$ python -q
>>> import numpy as np
>>> import numpy.linalg as la
>>> np.set_printoptions(suppress=True, linewidth=160)
>>> rd = lambda a: np.round(a, 2) + 0
>>> arr = np.load("block19.npy")
>>> print(arr)
[[ 3 -2 -3]
 [ 3 -2  2]
 [-2 -3 -3]]
>>> x = np.array([3, 2, 0])
>>> y = arr @ x
>>> print(y)
[  5   5 -12]
>>> print(rd(la.solve(arr, arr[:, 1])))
[0. 1. 0.]
>>> print(rd(la.solve(arr, y + arr[:, 2])))
[3. 2. 1.]
>>> print(rd(la.solve(arr.T, arr[2])))
[0. 0. 1.]
>>> print(rd(la.solve(arr, y)))
[3. 2. 0.]
>>> th = np.radians(15)
>>> r_ = np.eye(3)
>>> r_[1, 1] = r_[2, 2] = np.cos(th)
>>> r_[1, 2], r_[2, 1] = -np.sin(th), np.sin(th)
>>> print(rd(r_))
[[ 1.    0.    0.  ]
 [ 0.    0.97 -0.26]
 [ 0.    0.26  0.97]]
>>> B = arr @ r_.T
>>> print(rd(la.svd(arr, compute_uv=False)), rd(la.svd(B, compute_uv=False)))
[5.57 4.94 2.36] [5.57 4.94 2.36]
>>> K = np.loadtxt("out11.csv", delimiter=",")
>>> print(K)
[[-0.83 -0.48  0.73]
 [ 0.16  0.25 -0.22]
 [-0.82 -0.93  0.9 ]
 [ 1.    0.65 -0.97]
 [ 0.07 -0.65  0.35]
 [-0.99 -0.98  0.99]
 [ 0.58  0.   -0.35]
 [ 0.12  0.72 -0.49]
 [-0.83 -0.48  0.73]
 [-0.2   0.37 -0.09]
 [ 0.7   0.48 -0.63]
 [ 0.58  0.72 -0.68]
 [ 0.89  0.48 -0.78]
 [ 0.22  0.   -0.12]
 [-0.91 -0.78  0.88]
 [ 0.11  0.   -0.06]
 [-0.96 -0.93  0.96]
 [-0.35 -0.86  0.7 ]
 [ 1.    0.98 -1.  ]
 [-0.12  0.96 -0.73]
 [ 0.88  0.93 -0.92]
 [-0.91 -0.89  0.92]
 [ 0.25 -0.57  0.19]
 [ 0.97 -0.25 -0.75]
 [-0.98 -0.57  0.93]
 [-0.92 -0.82  0.9 ]
 [ 0.94  0.99 -0.98]
 [ 0.74  0.13 -0.53]
 [-0.01  0.48 -0.25]]
>>> # row 8 repeats row 0
>>> B = K / la.norm(K, axis=1, keepdims=True)
>>> cov = B @ B.T
>>> print(rd(cov[3]))
[-1.    0.94 -0.98  1.   -0.61 -0.98  0.88  0.79 -1.    0.19  1.    0.97  1.    0.87 -0.99  0.87 -0.99 -0.89  0.99  0.65  0.98 -0.99 -0.3   0.8  -1.   -0.99
  0.98  0.95  0.65]
>>> print(rd(la.norm(B, axis=1)))
[1. 1. 1. 1. 1. 1. 1. 1. 1. 1. 1. 1. 1. 1. 1. 1. 1. 1. 1. 1. 1. 1. 1. 1. 1. 1. 1. 1. 1.]
>>> print((cov - 2 * np.eye(29)).round(6).argmax(axis=1))
[ 8 11  5 10 22 21 13 28  0 28  3 20  3 15 25 13 21  2 26 28 26 16  4  6  0 14 20  6 19]
>>> print(rd(np.degrees(np.arccos(np.clip(cov[3, 21], -1, 1)))))
170.44
>>> O, r_ = la.qr(K)
>>> print(rd(r_))
[[ 3.86  2.78 -3.62]
 [ 0.   -2.34  1.19]
 [ 0.    0.    0.51]]
>>> print(rd(np.trace(O @ O.T)))
3.0
>>> print(rd(O.T @ O))
[[1. 0. 0.]
 [0. 1. 0.]
 [0. 0. 1.]]
>>> print(rd(O @ r_))
[[-0.83 -0.48  0.73]
 [ 0.16  0.25 -0.22]
 [-0.82 -0.93  0.9 ]
 [ 1.    0.65 -0.97]
 [ 0.07 -0.65  0.35]
 [-0.99 -0.98  0.99]
 [ 0.58  0.   -0.35]
 [ 0.12  0.72 -0.49]
 [-0.83 -0.48  0.73]
 [-0.2   0.37 -0.09]
 [ 0.7   0.48 -0.63]
 [ 0.58  0.72 -0.68]
 [ 0.89  0.48 -0.78]
 [ 0.22  0.   -0.12]
 [-0.91 -0.78  0.88]
 [ 0.11  0.   -0.06]
 [-0.96 -0.93  0.96]
 [-0.35 -0.86  0.7 ]
 [ 1.    0.98 -1.  ]
 [-0.12  0.96 -0.73]
 [ 0.88  0.93 -0.92]
 [-0.91 -0.89  0.92]
 [ 0.25 -0.57  0.19]
 [ 0.97 -0.25 -0.75]
 [-0.98 -0.57  0.93]
 [-0.92 -0.82  0.9 ]
 [ 0.94  0.99 -0.98]
 [ 0.74  0.13 -0.53]
 [-0.01  0.48 -0.25]]
>>> cen = (K - K.mean(axis=0)) / K.std(axis=0)
>>> print(rd(cen.std(axis=0)))
[1. 1. 1.]
>>> print(np.argwhere(np.abs(cen) > 2))
[]
>>> b = la.lstsq(np.delete(cen, 2, axis=1), cen[:, 2])[0]
>>> print(rd(b))
[-0.57 -0.49]
>>> u, r1 = K[13], K[5]
>>> print(rd(u @ r1))
-0.34
>>> print(rd(u @ u))
0.06
>>> pr = (u @ r1) / (u @ u) * u
>>> print(rd((r1 - pr) @ u))
0.0
>>> print(rd(r1 - pr))
[ 0.19 -0.98  0.35]
>>> print(rd(pr))
[-1.18  0.    0.64]
>>> print(la.matrix_rank(np.outer(u, r1)))
1
>>> cen = K - K.mean(axis=0)
>>> vecs = la.svd(cen)[2][:2]
>>> B = cen - cen @ vecs.T @ vecs
>>> print(la.norm(B, axis=1).round(6).argmax())
23
>>> print(rd(la.norm(B) / la.norm(cen)))
0.06
>>> W0 = np.load("w.npy")
>>> print(W0)
[[ 1  1 -2 -2  0  3]
 [ 2  3  1 -3  1  3]
 [-5 -8 -5  7 -3 -6]]
>>> rng = np.random.default_rng(80)
>>> B = W0 + rng.integers(-2, 3, (3, 2)) @ rng.integers(-2, 3, (2, 6))
>>> print(B)
[[ -1   2  -2  -1  -3   2]
 [  6   1  -1  -5   5   3]
 [ -1 -10 -10   5  -2  -9]]
>>> print(np.abs(B - W0).sum(axis=1))
[ 8 14 17]
>>> print(la.matrix_rank(B - W0, tol=1e-8))
2
>>> print(rd(la.svd(B - W0, compute_uv=False)))
[9.88 4.61 0.  ]
>>> E = np.eye(4, dtype=int)[rng.permutation(4)] * np.array([0, -2, -1, -1])
>>> print(E)
[[ 0  0  0 -1]
 [ 0 -2  0  0]
 [ 0  0  0  0]
 [ 0  0 -1  0]]
>>> B = E + rng.integers(-2, 3, (4, 3)) @ rng.integers(-2, 3, (3, 4))
>>> print(B)
[[ 3  4  2  4]
 [-3 -1 -1 -4]
 [ 0  3  1 -1]
 [ 1  0 -1  3]]
>>> print(np.abs(B - E).sum(axis=1))
[14  9  5  4]
>>> print(B - E)
[[ 3  4  2  5]
 [-3  1 -1 -4]
 [ 0  3  1 -1]
 [ 1  0  0  3]]
>>> print(rd(la.svd(B - E, compute_uv=False)))
[8.87 4.67 1.2  0.  ]
>>> th = rng.uniform(0, 2 * np.pi, 29)
>>> O, _ = la.qr(np.array([[-0.3, 2.4], [0.4, 0.3], [-0.2, 0.3], [-0.6, -0.2], [-0.7, 0.9]]))
>>> M = 5 * np.c_[np.cos(th), np.sin(th)] @ O.T
>>> print(rd(M))
[[-3.38  0.91 -0.92 -1.62 -3.05]
 [-4.51 -0.31 -0.66  0.02 -2.03]
 [ 1.09 -1.97  0.92  2.92  3.24]
 [ 4.49  1.4   0.25 -1.58  0.55]
 [ 2.11 -1.6   0.96  2.49  3.3 ]
 [ 3.22 -1.01  0.93  1.75  3.11]
 [-4.54 -0.38 -0.64  0.11 -1.95]
 [ 3.34  2.18 -0.24 -2.79 -1.11]
 [ 1.38 -1.88  0.94  2.82  3.28]
 [-0.06 -2.25  0.83  3.21  2.99]
 [ 4.43  0.15  0.7   0.21  2.2 ]
 [-2.35 -2.37  0.48  3.16  1.91]
 [-4.08 -1.83 -0.02  2.22  0.24]
 [ 0.53  2.32 -0.77 -3.27 -2.83]
 [-4.48 -0.26 -0.67 -0.06 -2.09]
 [ 4.26  1.68  0.1  -2.    0.05]
 [ 4.34  0.01  0.74  0.39  2.34]
 [-4.21 -1.72 -0.08  2.06  0.03]
 [-3.12 -2.24  0.3   2.9   1.31]
 [-0.79  2.06 -0.9  -3.02 -3.2 ]
 [ 3.1   2.25 -0.3  -2.91 -1.33]
 [ 4.14 -0.25  0.8   0.75  2.58]
 [ 0.85  2.36 -0.73 -3.29 -2.71]
 [ 1.87  2.4  -0.57 -3.25 -2.21]
 [-3.47 -2.13  0.2   2.72  0.98]
 [ 3.02 -1.14  0.94  1.92  3.17]
 [-0.68  2.09 -0.89 -3.05 -3.17]
 [-1.92 -2.4   0.56  3.24  2.18]
 [ 2.73 -1.3   0.95  2.12  3.23]]
>>> U, sig, Vh = la.svd(M)
>>> print(rd(sig))
[19.64 18.42  0.    0.    0.  ]
>>> print(np.argmax(sig[:-1] / (sig[1:] + 1e-6)) + 1)
2
>>> B = U[:, :2] @ np.diag(sig[:2]) @ Vh[:2]
>>> print(rd(la.norm(M - B) / la.norm(M)))
0.0
>>> print(la.matrix_rank(B))
2
>>> print(rd(np.abs(M - B).max()))
0.0
>>> print(rd(la.norm(M - B, 2)), rd(sig[2]))
0.0 0.0
>>> print(la.matrix_rank(M, rtol=0.05))
2
>>> print(rd(B))
[[-3.38  0.91 -0.92 -1.62 -3.05]
 [-4.51 -0.31 -0.66  0.02 -2.03]
 [ 1.09 -1.97  0.92  2.92  3.24]
 [ 4.49  1.4   0.25 -1.58  0.55]
 [ 2.11 -1.6   0.96  2.49  3.3 ]
 [ 3.22 -1.01  0.93  1.75  3.11]
 [-4.54 -0.38 -0.64  0.11 -1.95]
 [ 3.34  2.18 -0.24 -2.79 -1.11]
 [ 1.38 -1.88  0.94  2.82  3.28]
 [-0.06 -2.25  0.83  3.21  2.99]
 [ 4.43  0.15  0.7   0.21  2.2 ]
 [-2.35 -2.37  0.48  3.16  1.91]
 [-4.08 -1.83 -0.02  2.22  0.24]
 [ 0.53  2.32 -0.77 -3.27 -2.83]
 [-4.48 -0.26 -0.67 -0.06 -2.09]
 [ 4.26  1.68  0.1  -2.    0.05]
 [ 4.34  0.01  0.74  0.39  2.34]
 [-4.21 -1.72 -0.08  2.06  0.03]
 [-3.12 -2.24  0.3   2.9   1.31]
 [-0.79  2.06 -0.9  -3.02 -3.2 ]
 [ 3.1   2.25 -0.3  -2.91 -1.33]
 [ 4.14 -0.25  0.8   0.75  2.58]
 [ 0.85  2.36 -0.73 -3.29 -2.71]
 [ 1.87  2.4  -0.57 -3.25 -2.21]
 [-3.47 -2.13  0.2   2.72  0.98]
 [ 3.02 -1.14  0.94  1.92  3.17]
 [-0.68  2.09 -0.89 -3.05 -3.17]
 [-1.92 -2.4   0.56  3.24  2.18]
 [ 2.73 -1.3   0.95  2.12  3.23]]
>>> z = B[:, 2] > np.median(B[:, 2])
>>> u = B[z].mean(axis=0) - B[~z].mean(axis=0)
>>> print(z.astype(int))
[0 0 1 1 1 1 0 0 1 1 1 1 0 0 0 0 1 0 1 0 0 1 0 0 0 1 0 1 1]
>>> print(rd((((B - B.mean(axis=0)) @ u > 0) == z).mean()))
0.97
>>> print(rd(u))
[ 2.76 -1.98  1.21  3.09  4.15]
>>> print(((B - B.mean(axis=0)) @ u > 0).astype(int))
[0 0 1 1 1 1 0 0 1 1 1 1 0 0 0 0 1 0 1 0 0 1 0 0 1 1 0 1 1]
>>> cov = M.T @ M
>>> print(rd(la.eigvalsh(cov)[::-1]))
[385.56 339.44   0.     0.     0.  ]
>>> print(la.matrix_rank(cov))
2
>>> print(np.allclose(cov, cov.T))
True
>>> z = M[:, 3] > np.median(M[:, 3])
>>> u = M[z].mean(axis=0) - M[~z].mean(axis=0)
>>> print(np.argsort(-np.abs(u).round(6), kind="stable"))
[3 4 1 2 0]
>>> print(z.astype(int))
[0 0 1 0 1 1 0 0 1 1 0 1 1 0 0 0 0 1 1 0 0 1 0 0 1 1 0 1 1]
>>> print(rd((((M - M.mean(axis=0)) @ u > 0) == z).mean()))
0.93
>>> B = np.array([[-3, 3, -7, 9, -5],
...     [8, -4, -3, -9, 7],
...     [7, 4, -6, -9, -4],
...     [8, 3, -4, -8, 4],
...     [3, 1, 6, 2, -9]])
>>> F = B - B.T
>>> print(F)
[[  0  -5 -14   1  -8]
 [  5   0  -7 -12   6]
 [ 14   7   0  -5 -10]
 [ -1  12   5   0   2]
 [  8  -6  10  -2   0]]
>>> z = rng.permutation(4)
>>> print(z)
[3 2 0 1]
>>> B = E[z][:, z]
>>> print(rd(np.sort(np.abs(la.eigvals(B)))))
[0. 0. 0. 2.]
>>> print(rd(la.det(B)), rd(la.det(E[z])))
0.0 0.0
>>> print(B)
[[ 0 -1  0  0]
 [ 0  0  0  0]
 [-1  0  0  0]
 [ 0  0  0 -2]]
>>> U, sig, Vh = la.svd(F)
>>> print(np.argmax(sig[:-1] / (sig[1:] + 1e-6)) + 1)
4
>>> B = U[:, :4] @ np.diag(sig[:4]) @ Vh[:4]
>>> print(rd(B))
[[  0.  -5. -14.   1.  -8.]
 [  5.   0.  -7. -12.   6.]
 [ 14.   7.   0.  -5. -10.]
 [ -1.  12.   5.   0.   2.]
 [  8.  -6.  10.  -2.   0.]]
>>> print(rd(np.abs(F - B).max()))
0.0
>>> print(rd(la.norm(F - B, 2)), rd(sig[4]))
0.0 0.0
>>> print(la.matrix_rank(B))
4
>>> x = np.array([-8, 5, -2, -9, 1])
>>> print(rd(la.det(F)))
0.0
>>> O = la.solve(np.eye(5) - F, np.eye(5) + F)
>>> print(rd(O @ O.T))
[[1. 0. 0. 0. 0.]
 [0. 1. 0. 0. 0.]
 [0. 0. 1. 0. 0.]
 [0. 0. 0. 1. 0.]
 [0. 0. 0. 0. 1.]]
>>> print(rd(la.det(O)))
1.0
>>> B = np.array([[2, 2, -1, 0], [0, 1, -2, 1], [1, -2, 2, 0], [0, 2, 0, 0]])
>>> mat = B - B.T
>>> print(mat)
[[ 0  2 -2  0]
 [-2  0  0 -1]
 [ 2  0  0  0]
 [ 0  1  0  0]]
>>> x = np.array([4, 1, 4, 0])
>>> print(rd(la.eigvals(mat).real))
[0. 0. 0. 0.]
>>> print(rd(la.det(mat)))
4.0
>>> print(x @ mat @ x)
0
>>> O = la.solve(np.eye(4) - mat, np.eye(4) + mat)
>>> print(rd(O @ O.T))
[[1. 0. 0. 0.]
 [0. 1. 0. 0.]
 [0. 0. 1. 0.]
 [0. 0. 0. 1.]]
>>> print(np.allclose(mat, mat.T))
False
>>> print(la.matrix_power(mat, 4))
[[ 68   0   0  18]
 [  0  41 -36   0]
 [  0 -36  32   0]
 [ 18   0   0   5]]
>>> print((mat + mat.T) / 2)
[[0. 0. 0. 0.]
 [0. 0. 0. 0.]
 [0. 0. 0. 0.]
 [0. 0. 0. 0.]]
>>> B = np.array([[6, 4], [3, 6], [8, 3]])
>>> print(la.matrix_rank(K @ B))
2
>>> print(rd(np.einsum("ij->j", K)))
[ 0.38 -1.05 -0.37]
>>> print(np.vstack([K, B.T]).shape)
(31, 3)
>>> J = np.load("layer17.npy")
>>> print(J)
[[ 4. -9. -2.  7.  0.]
 [ 6.  8. -6.  1.  0.]
 [-9.  1.  9. -4.  0.]
 [ 8. -3. -4. -4.  0.]
 [ 0.  0.  0.  0.  0.]]
>>> # looks like rank 4
>>> U, sig, Vh = la.svd(J)
>>> vecs = Vh[:(sig > 1e-8).sum()]
>>> x = J[1] + 3 * J[2] + rng.integers(2) * np.eye(5)[0]
>>> print(x)
[-20.  11.  21. -11.   0.]
>>> print(rd(np.diag(vecs.T @ vecs)))
[1. 1. 1. 1. 0.]
>>> print(np.allclose(vecs.T @ vecs @ x, x))
True
